% python3 -q
>>> import numpy as np
>>> np.set_printoptions(precision=3, suppress=True, linewidth=120)
>>> mat = np.loadtxt("a.csv", delimiter=",")
>>> mat
array([[ 8.,  3.,  1.],
       [ 0.,  0.,  0.],
       [ 8.,  3.,  1.],
       [ 8.,  3.,  1.],
       [ 0.,  0.,  0.],
       [-4., -6.,  7.],
       [-5., -8., 13.],
       [ 8.,  3.,  1.],
       [ 8.,  3.,  1.],
       [ 0.,  0.,  0.],
       [-4., -6.,  7.],
       [ 0.,  0.,  0.],
       [ 0.,  0.,  0.],
       [ 0.,  0.,  0.],
       [-4., -6.,  7.],
       [-1., -2.,  6.],
       [ 0.,  0.,  0.],
       [ 0.,  0.,  0.],
       [ 0.,  0.,  0.],
       [ 4., -3.,  8.],
       [ 0.,  0.,  0.],
       [ 4., -3.,  8.],
       [ 0.,  0.,  0.],
       [-1., -2.,  6.],
       [ 0.,  0.,  0.],
       [-1., -2.,  6.],
       [-5., -8., 13.],
       [ 0.,  0.,  0.],
       [ 0.,  0.,  0.],
       [ 0.,  0.,  0.],
       [-4., -6.,  7.],
       [-4., -6.,  7.],
       [ 0.,  0.,  0.],
       [ 8.,  3.,  1.],
       [ 0.,  0.,  0.],
       [ 3., -5., 14.],
       [ 8.,  3.,  1.],
       [ 0.,  0.,  0.]])
>>> # row 2 repeats row 0
>>> Xs = (mat - mat.mean(axis=0)) / mat.std(axis=0)
>>> print(np.argwhere(np.abs(Xs) > 2))
[[ 6  1]
 [ 6  2]
 [26  1]
 [26  2]
 [35  2]]
>>> c = np.linalg.lstsq(np.delete(Xs, 1, axis=1), Xs[:, 1])[0]
>>> np.round(1 - np.var(Xs[:, 1] - np.delete(Xs, 1, axis=1) @ c), 3)
np.float64(0.97)
>>> np.abs(c).argmax()
np.int64(1)
>>> dist = np.linalg.norm(mat[:, None] - mat[None], axis=-1)
>>> np.linalg.norm(mat - mat.mean(axis=0), axis=1)
array([ 8.459,  3.368,  8.459,  8.459,  3.368,  7.969, 13.462,  8.459,  8.459,  3.368,  7.969,  3.368,  3.368,  3.368,
        7.969,  3.616,  3.368,  3.368,  3.368,  6.141,  3.368,  6.141,  3.368,  3.616,  3.368,  3.616, 13.462,  3.368,
        3.368,  3.368,  7.969,  7.969,  3.368,  8.459,  3.368, 11.809,  8.459,  3.368])
>>> np.unravel_index(dist.round(6).argmax(), dist.shape)
(np.int64(0), np.int64(6))
>>> dist[4]
array([ 8.602,  0.   ,  8.602,  8.602,  0.   , 10.05 , 16.062,  8.602,  8.602,  0.   , 10.05 ,  0.   ,  0.   ,  0.   ,
       10.05 ,  6.403,  0.   ,  0.   ,  0.   ,  9.434,  0.   ,  9.434,  0.   ,  6.403,  0.   ,  6.403, 16.062,  0.   ,
        0.   ,  0.   , 10.05 , 10.05 ,  0.   ,  8.602,  0.   , 15.166,  8.602,  0.   ])
>>> dist[4].round(6).argsort(kind="stable")[:4]
array([ 1,  4,  9, 11])
>>> (dist + 1e9 * np.eye(38)).round(6).argmin(axis=1)
array([ 2,  4,  0,  0,  1, 10, 26,  0,  0,  1,  5,  1,  1,  1,  5, 23,  1,  1,  1, 21,  1, 19,  1, 15,  1, 15,  6,  1,
        1,  1,  5,  5,  1,  0,  1, 19,  0,  1])
>>> print(np.linalg.matrix_rank(dist ** 2))
5
>>> A = np.arange(63).reshape(7, 9) + 3
>>> A
array([[ 3,  4,  5,  6,  7,  8,  9, 10, 11],
       [12, 13, 14, 15, 16, 17, 18, 19, 20],
       [21, 22, 23, 24, 25, 26, 27, 28, 29],
       [30, 31, 32, 33, 34, 35, 36, 37, 38],
       [39, 40, 41, 42, 43, 44, 45, 46, 47],
       [48, 49, 50, 51, 52, 53, 54, 55, 56],
       [57, 58, 59, 60, 61, 62, 63, 64, 65]])
>>> rk = np.linalg.matrix_rank(A)
>>> rk
np.int64(2)
>>> ns = np.linalg.svd(A)[2][rk:].T
>>> np.linalg.matrix_rank(A.T @ A), np.linalg.matrix_rank(A @ A.T)
(np.int64(2), np.int64(2))
>>> np.allclose(A @ ns, 0)
True
>>> print([int(np.linalg.matrix_rank(A[:i])) for i in range(1, len(A) + 1)])
[1, 2, 2, 2, 2, 2, 2]
>>> left, sigma, vt = np.linalg.svd(A)
>>> vecs = vt[:(sigma > 1e-8).sum()]
>>> rng = np.random.default_rng(32345)
>>> x0 = A[4] + -3 * A[5] + rng.integers(2) * np.eye(9)[6]
>>> x0
array([-105., -107., -109., -111., -113., -115., -117., -119., -121.])
>>> np.diag(vecs.T @ vecs)
array([0.378, 0.261, 0.178, 0.128, 0.111, 0.128, 0.178, 0.261, 0.378])
>>> K = np.loadtxt("run0.csv", delimiter=",")
>>> K
array([[ 3., -2.,  3.],
       [ 2., -4.,  6.],
       [ 5., -1.,  5.],
       [ 8.,  2.,  2.],
       [ 5.,  5.,  1.],
       [ 8.,  7., -2.],
       [ 5.,  8., -2.],
       [ 5.,  6.,  0.],
       [ 6.,  9., -2.],
       [ 9., 12., -5.],
       [ 6., 15., -2.],
       [ 9., 13., -3.],
       [12., 11.,  0.],
       [14., 14.,  3.],
       [16., 11.,  5.],
       [18.,  8.,  2.],
       [19.,  8.,  4.],
       [18., 11.,  5.],
       [15., 12.,  5.]])
>>> Z = K[[10, 6]].astype(float)
>>> for _ in range(7):
...     labels = np.linalg.norm(K[:, None] - Z, axis=-1).argmin(axis=1)
...     Z = np.array([K[labels == j].mean(axis=0) for j in range(2)])
... 
>>> print(labels)
[1 1 1 1 1 1 1 1 1 0 0 0 0 0 0 0 0 0 0]
>>> np.abs(Z[1] - Z[0]).argmax()
np.int64(0)
>>> np.bincount(labels)
array([10,  9])
